% ipython --no-banner

In [1]: import numpy as np

In [2]: np.set_printoptions(precision=2, suppress=True, linewidth=200)

In [3]: tidy = lambda a: np.round(a, 2) + 0

In [4]: rng = np.random.default_rng(587787)

In [5]: X = rng.normal(size=(19, 3))

In [6]: X = 20 * X / np.linalg.norm(X, axis=1, keepdims=True)

In [7]: tidy(X)
Out[7]: 
array([[  4.77, -12.26, -15.07],
       [  1.36, -14.85,  13.32],
       [ 15.69,  12.39,   0.56],
       [ 14.95,  -3.49, -12.81],
       [ -0.45, -10.78,  16.84],
       [  6.52,  -7.16, -17.5 ],
       [ -3.36, -12.81, -14.98],
       [ -5.41,  13.57,  13.66],
       [ 10.01,  -3.8 ,  16.89],
       [-12.37,   3.75, -15.26],
       [  8.93,  -4.31, -17.37],
       [ 18.8 ,  -6.81,   0.24],
       [ 11.19, -16.23,   3.39],
       [  5.3 , -19.28,  -0.48],
       [ 14.2 ,  13.84,   2.59],
       [ -6.49, -18.9 ,  -0.74],
       [  6.63,  12.79,  13.87],
       [  1.17,  -7.66, -18.44],
       [  3.4 , -18.46,  -6.9 ]])

In [8]: other = X / np.sqrt((X ** 2).mean(axis=1, keepdims=True))

In [9]: np.linalg.matrix_rank(X - X.mean(axis=1, keepdims=True))
Out[9]: np.int64(2)

In [10]: tidy(np.linalg.norm(other, axis=1))
Out[10]: array([1.73, 1.73, 1.73, 1.73, 1.73, 1.73, 1.73, 1.73, 1.73, 1.73, 1.73, 1.73, 1.73, 1.73, 1.73, 1.73, 1.73, 1.73, 1.73])

In [11]: Xs = (X - X.mean(axis=0)) / X.std(axis=0)

In [12]: np.argwhere(np.abs(Xs) > 2)
Out[12]: array([[9, 0]])

In [13]: b = np.linalg.lstsq(np.delete(Xs, 2, axis=1), Xs[:, 2])[0]

In [14]: np.abs(b).argmax()
Out[14]: np.int64(1)

In [15]: tidy(b)
Out[15]: array([0.04, 0.21])

In [16]: other = X / np.linalg.norm(X, axis=1, keepdims=True)

In [17]: C2 = other @ other.T

In [18]: (C2 - 2 * np.eye(19)).round(6).argmax(axis=1)
Out[18]: array([ 5,  4, 14, 10,  1, 10, 17, 16,  4, 17,  5, 12, 13, 18,  2, 18,  7,  5, 13])

In [19]: tidy(np.linalg.norm(other, axis=1))
Out[19]: array([1., 1., 1., 1., 1., 1., 1., 1., 1., 1., 1., 1., 1., 1., 1., 1., 1., 1., 1.])

In [20]: mat = np.load("case0.npy")

In [21]: tidy(mat)
Out[21]: 
array([[0.08, 0.2 , 0.2 ],
       [0.2 , 0.46, 0.46],
       [0.2 , 0.46, 0.46]])

In [22]: vec = np.array([2, 3, 0])

In [23]: a = np.maximum(mat @ vec, 0)

In [24]: tidy(a)
Out[24]: array([0.76, 1.77, 1.77])

In [25]: tidy(mat.T @ a)
Out[25]: array([0.76, 1.77, 1.77])

In [26]: np.flatnonzero(a > 1e-9)
Out[26]: array([0, 1, 2])

In [27]: tidy(np.maximum(mat @ (3 * vec), 0))
Out[27]: array([2.27, 5.3 , 5.3 ])

In [28]: rank = np.linalg.matrix_rank(mat)

In [29]: rank
Out[29]: np.int64(1)

In [30]: null = np.linalg.svd(mat)[2][rank:].T

In [31]: null.shape
Out[31]: (3, 2)

In [32]: tidy(null @ null.T)
Out[32]: 
array([[ 0.92, -0.2 , -0.2 ],
       [-0.2 ,  0.54, -0.46],
       [-0.2 , -0.46,  0.54]])

In [33]: A = np.load("data.npy")

In [34]: A
Out[34]: 
array([[ 1.5,  1.4,  2.2,  0.3],
       [ 2.7, -0.2,  1. ,  0.8],
       [-0.6, -0.2,  0.3,  0.4]])

In [35]: other = A / np.sqrt((A ** 2).mean(axis=1, keepdims=True))

In [36]: tidy(np.linalg.norm(other, axis=1))
Out[36]: array([2., 2., 2.])

In [37]: np.linalg.matrix_rank(A - A.mean(axis=1, keepdims=True))
Out[37]: np.int64(3)

In [38]: np.linalg.matrix_rank(other) == np.linalg.matrix_rank(A)
Out[38]: np.True_

In [39]: tidy(A - A.mean(axis=1, keepdims=True))
Out[39]: 
array([[ 0.15,  0.05,  0.85, -1.05],
       [ 1.63, -1.27, -0.07, -0.27],
       [-0.57, -0.18,  0.32,  0.43]])

In [40]: other = np.array([[0, 2, 1], [-2, 1, -1]])

In [41]: C = np.kron(other, A)

In [42]: C
Out[42]: 
array([[ 0. ,  0. ,  0. ,  0. ,  3. ,  2.8,  4.4,  0.6,  1.5,  1.4,  2.2,  0.3],
       [ 0. , -0. ,  0. ,  0. ,  5.4, -0.4,  2. ,  1.6,  2.7, -0.2,  1. ,  0.8],
       [-0. , -0. ,  0. ,  0. , -1.2, -0.4,  0.6,  0.8, -0.6, -0.2,  0.3,  0.4],
       [-3. , -2.8, -4.4, -0.6,  1.5,  1.4,  2.2,  0.3, -1.5, -1.4, -2.2, -0.3],
       [-5.4,  0.4, -2. , -1.6,  2.7, -0.2,  1. ,  0.8, -2.7,  0.2, -1. , -0.8],
       [ 1.2,  0.4, -0.6, -0.8, -0.6, -0.2,  0.3,  0.4,  0.6,  0.2, -0.3, -0.4]])

In [43]: tidy(np.linalg.norm(C, 2)), tidy(np.linalg.norm(other, 2) * np.linalg.norm(A, 2))
Out[43]: (np.float64(10.07), np.float64(10.07))

In [44]: other = A + rng.integers(-2, 3, (3, 2)) @ rng.integers(-2, 3, (2, 4))

In [45]: other
Out[45]: 
array([[ 0.5, -1.6, -3.8,  5.3],
       [ 2.7, -2.2, -1. ,  2.8],
       [ 0.4, -1.2,  2.3, -0.6]])

In [46]: tidy(other - A)
Out[46]: 
array([[-1., -3., -6.,  5.],
       [ 0., -2., -2.,  2.],
       [ 1., -1.,  2., -1.]])

In [47]: np.abs(other - A).sum(axis=1)
Out[47]: array([15.,  6.,  5.])

In [48]: vec = np.array([-1, -1, -1, -1])

In [49]: np.sign((A @ vec).round(6))
Out[49]: array([-1., -1.,  1.])

In [50]: A * vec
Out[50]: 
array([[-1.5, -1.4, -2.2, -0.3],
       [-2.7,  0.2, -1. , -0.8],
       [ 0.6,  0.2, -0.3, -0.4]])

In [51]: tidy(A @ (2 * vec))
Out[51]: array([-10.8,  -8.6,   0.2])

In [52]: np.linalg.norm(A @ vec) <= np.linalg.norm(A, 2) * np.linalg.norm(vec) + 1e-9
Out[52]: np.True_

In [53]: tidy(A @ vec)
Out[53]: array([-5.4, -4.3,  0.1])

In [54]: A @ np.eye(4)[1]
Out[54]: array([ 1.4, -0.2, -0.2])

In [55]: f, g = A[0], A[2]

In [56]: tidy(f @ g)
Out[56]: np.float64(-0.4)

In [57]: p = (f @ g) / (f @ f) * f

In [58]: tidy(g - p)
Out[58]: array([-0.53, -0.14,  0.4 ,  0.41])

In [59]: tidy(np.outer(f, g))
Out[59]: 
array([[-0.9 , -0.3 ,  0.45,  0.6 ],
       [-0.84, -0.28,  0.42,  0.56],
       [-1.32, -0.44,  0.66,  0.88],
       [-0.18, -0.06,  0.09,  0.12]])

In [60]: C = np.array([[-0.7, 0.0, 0.1, 0.2], [0.0, -2.0, -1.2, -1.4]])

In [61]: J = np.array([[3, 0],
    ...:     [-4, 0],
    ...:     [-2, -3],
    ...:     [1, 5],
    ...:     [-4, 1],
    ...:     [-3, 3],
    ...:     [-1, -2],
    ...:     [4, -2],
    ...:     [2, -1],
    ...:     [-1, 0]]) @ C + 0.05 * rng.normal(size=(10, 4))

In [62]: tidy(J)
Out[62]: 
array([[-2.1 ,  0.01,  0.3 ,  0.57],
       [ 2.79,  0.  , -0.43, -0.81],
       [ 1.41,  5.97,  3.49,  3.72],
       [-0.69, -9.98, -5.95, -6.76],
       [ 2.89, -1.99, -1.56, -2.27],
       [ 2.08, -5.97, -3.94, -4.76],
       [ 0.71,  3.95,  2.33,  2.6 ],
       [-2.83,  3.99,  2.81,  3.48],
       [-1.43,  1.88,  1.45,  1.84],
       [ 0.77,  0.01, -0.04, -0.24]])

In [63]: Uu, sig, vt = np.linalg.svd(J)

In [64]: np.argmax(sig[:-1] / (sig[1:] + 1e-6)) + 1
Out[64]: np.int64(2)

In [65]: tidy(sig)
Out[65]: array([20.04,  6.21,  0.15,  0.13])

In [66]: other = Uu[:, :2] @ np.diag(sig[:2]) @ vt[:2]

In [67]: tidy(np.linalg.norm(J - other) / np.linalg.norm(J))
Out[67]: np.float64(0.01)

In [68]: np.linalg.matrix_rank(other)
Out[68]: np.int64(2)

In [69]: arr = np.load("x.npy")

In [70]: arr
Out[70]: 
array([[  1.1 ,  -1.54,  -0.32],
       [  0.62,   0.02,   7.54],
       [ -1.11,  15.08, -13.26],
       [ -1.82,   7.8 , -12.83],
       [  0.  ,   0.01,  -4.93],
       [ -0.05,  -6.06,  -0.76],
       [ -2.6 ,  26.36, -23.91],
       [  1.83,  -3.1 ,   7.7 ],
       [ -2.45,  23.51, -18.78],
       [ -1.09,  19.34, -10.68],
       [ -1.49,  12.76,  -7.84],
       [  1.2 ,   2.6 ,   4.09],
       [ -1.28,   2.89, -11.74],
       [ -1.5 ,   0.71,   2.51],
       [  0.06,   0.52,   2.03],
       [ -2.46,  29.96, -19.9 ],
       [  1.57,  -8.93,   8.31],
       [ -0.89,  10.64,  -6.98],
       [  0.48, -15.48,   6.66],
       [ -1.3 ,   7.01,  -9.78],
       [ -1.13,  11.5 , -14.05],
       [ -1.66,   4.75, -10.45],
       [  0.66,   9.63,  -3.07],
       [ -0.22,  -0.46,  -3.98]])

In [71]: vec = np.array([0, 2, 1])

In [72]: target = arr @ vec

In [73]: tidy(np.linalg.solve(arr.T @ arr, arr.T @ target))
Out[73]: array([0., 2., 1.])

In [74]: tidy(np.linalg.lstsq(arr, target)[0])
Out[74]: array([0., 2., 1.])

In [75]: target = target + 0.02 * rng.normal(size=24)

In [76]: tidy(target)
Out[76]: array([ -3.41,   7.57,  16.9 ,   2.76,  -4.95, -12.89,  28.79,   1.5 ,  28.22,  28.02,  17.7 ,   9.31,  -5.93,   3.93,   3.05,  40.02,  -9.52,  14.29, -24.28,   4.2 ,   8.98,  -0.93,  16.21,  -4.89])

In [77]: b, *_ = np.linalg.lstsq(arr, target)

In [78]: tidy(b)
Out[78]: array([0., 2., 1.])

In [79]: tidy(arr.T @ (target - arr @ b))
Out[79]: array([0., 0., 0.])

In [80]: E = np.loadtxt("out19.csv", delimiter=",")

In [81]: E
Out[81]: 
array([[ -99.44,   41.84,   19.04, -101.29],
       [ -98.71,   42.47,   19.75, -101.26],
       [-100.54,   40.31,   19.46, -100.47],
       [-100.68,   42.51,   20.01,  -99.16],
       [ -99.63,   39.89,   18.77,  -98.01],
       [ -99.27,   38.82,   18.61, -100.71],
       [ -98.9 ,   40.31,   18.06,  -99.86],
       [ -99.39,   39.97,   19.5 ,  -99.  ],
       [ -99.25,   36.51,   18.55,  -98.28],
       [ -99.36,   40.38,   19.35, -101.59],
       [ -99.14,   39.85,   19.68,  -98.48],
       [-100.89,   40.31,   18.78, -101.37],
       [ -99.85,   41.06,   21.08,  -99.36],
       [-100.81,   39.61,   21.1 , -101.6 ],
       [ -99.84,   40.01,   19.31,  -97.63],
       [-100.59,   39.65,   20.86,  -99.27],
       [-101.22,   39.55,   20.41,  -97.47]])

In [82]: tidy(np.linalg.norm(E, axis=0))
Out[82]: array([411.72, 165.76,  80.68, 411.09])

In [83]: tidy(np.linalg.norm(E[3], 1)), tidy(np.linalg.norm(E[3], np.inf))
Out[83]: (np.float64(262.36), np.float64(100.68))

In [84]: tidy(E[3] @ E[8])
Out[84]: np.float64(21661.16)

In [85]: C2 = np.cov(E, rowvar=False)

In [86]: tidy(np.corrcoef(E[:, 3], E[:, 1])[0, 1])
Out[86]: np.float64(-0.35)

In [87]: np.argsort(-E.std(axis=0).round(6), kind="stable")
Out[87]: array([3, 1, 2, 0])

In [88]: np.argwhere(np.triu(np.abs(np.corrcoef(E.T)) > 0.8, 1))
Out[88]: array([], shape=(0, 2), dtype=int64)

In [89]: tidy(np.linalg.eigvalsh(C2)[::-1])
Out[89]: array([2.72, 1.46, 0.94, 0.31])

In [90]: Uu, sig, vt = np.linalg.svd(E)

In [91]: np.argmax(sig[:-1] / (sig[1:] + 1e-6)) + 1
Out[91]: np.int64(1)

In [92]: other = Uu[:, :1] @ np.diag(sig[:1]) @ vt[:1]

In [93]: tidy(np.abs(E - other).max())
Out[93]: np.float64(3.0)

In [94]: np.linalg.matrix_rank(other)
Out[94]: np.int64(1)

In [95]: np.linalg.matrix_rank(E, rtol=0.05)
Out[95]: np.int64(1)

In [96]: feats = np.array([[-4, 2, -4, 1],
    ...:     [-5, 1, -5, 0],
    ...:     [-2, 4, -2, 3],
    ...:     [-2, 4, -2, 3],
    ...:     [-1, 5, -1, 4]])

In [97]: np.linalg.lstsq(feats[:-1].T, feats[-1])[2]
Out[97]: np.int32(2)

In [98]: other = feats / np.linalg.norm(feats, axis=1, keepdims=True)

In [99]: C2 = other @ other.T

In [100]: tidy(np.linalg.norm(other, axis=1))
Out[100]: array([1., 1., 1., 1., 1.])

In [101]: (np.abs(C2) > 0.9).astype(int)
Out[101]: 
array([[1, 1, 0, 0, 0],
       [1, 1, 0, 0, 0],
       [0, 0, 1, 1, 1],
       [0, 0, 1, 1, 1],
       [0, 0, 1, 1, 1]])

In [102]: tidy(C2)
Out[102]: 
array([[1.  , 0.97, 0.77, 0.77, 0.55],
       [0.97, 1.  , 0.59, 0.59, 0.32],
       [0.77, 0.59, 1.  , 1.  , 0.96],
       [0.77, 0.59, 1.  , 1.  , 0.96],
       [0.55, 0.32, 0.96, 0.96, 1.  ]])

In [103]: np.argwhere(np.triu(np.abs(C2) > 0.95, 1))
Out[103]: 
array([[0, 1],
       [2, 3],
       [2, 4],
       [3, 4]])

In [104]: tidy(np.degrees(np.arccos(np.clip(C2[2, 0], -1, 1))))
Out[104]: np.float64(39.4)

In [105]: Uu, sig, vt = np.linalg.svd(feats)

In [106]: tidy(sig)
Out[106]: array([12.4 ,  6.57,  0.  ,  0.  ])

In [107]: np.argmax(sig[:-1] / (sig[1:] + 1e-6)) + 1
Out[107]: np.int64(2)

In [108]: other = Uu[:, :2] @ np.diag(sig[:2]) @ vt[:2]

In [109]: np.linalg.matrix_rank(feats, rtol=0.05)
Out[109]: np.int64(2)

In [110]: tidy(np.abs(feats - other).max())
Out[110]: np.float64(0.0)

In [111]: vec = np.array([-3, 0, 2, 3])

In [112]: a = np.maximum(feats @ vec, 0)

In [113]: feats.T @ a
Out[113]: array([-110,  172, -110,  125])

In [114]: tidy(np.tanh(feats @ vec))
Out[114]: array([1., 1., 1., 1., 1.])

In [115]: np.maximum(feats @ vec, 0) - np.maximum(-feats @ vec, 0)
Out[115]: array([ 7,  5, 11, 11, 13])
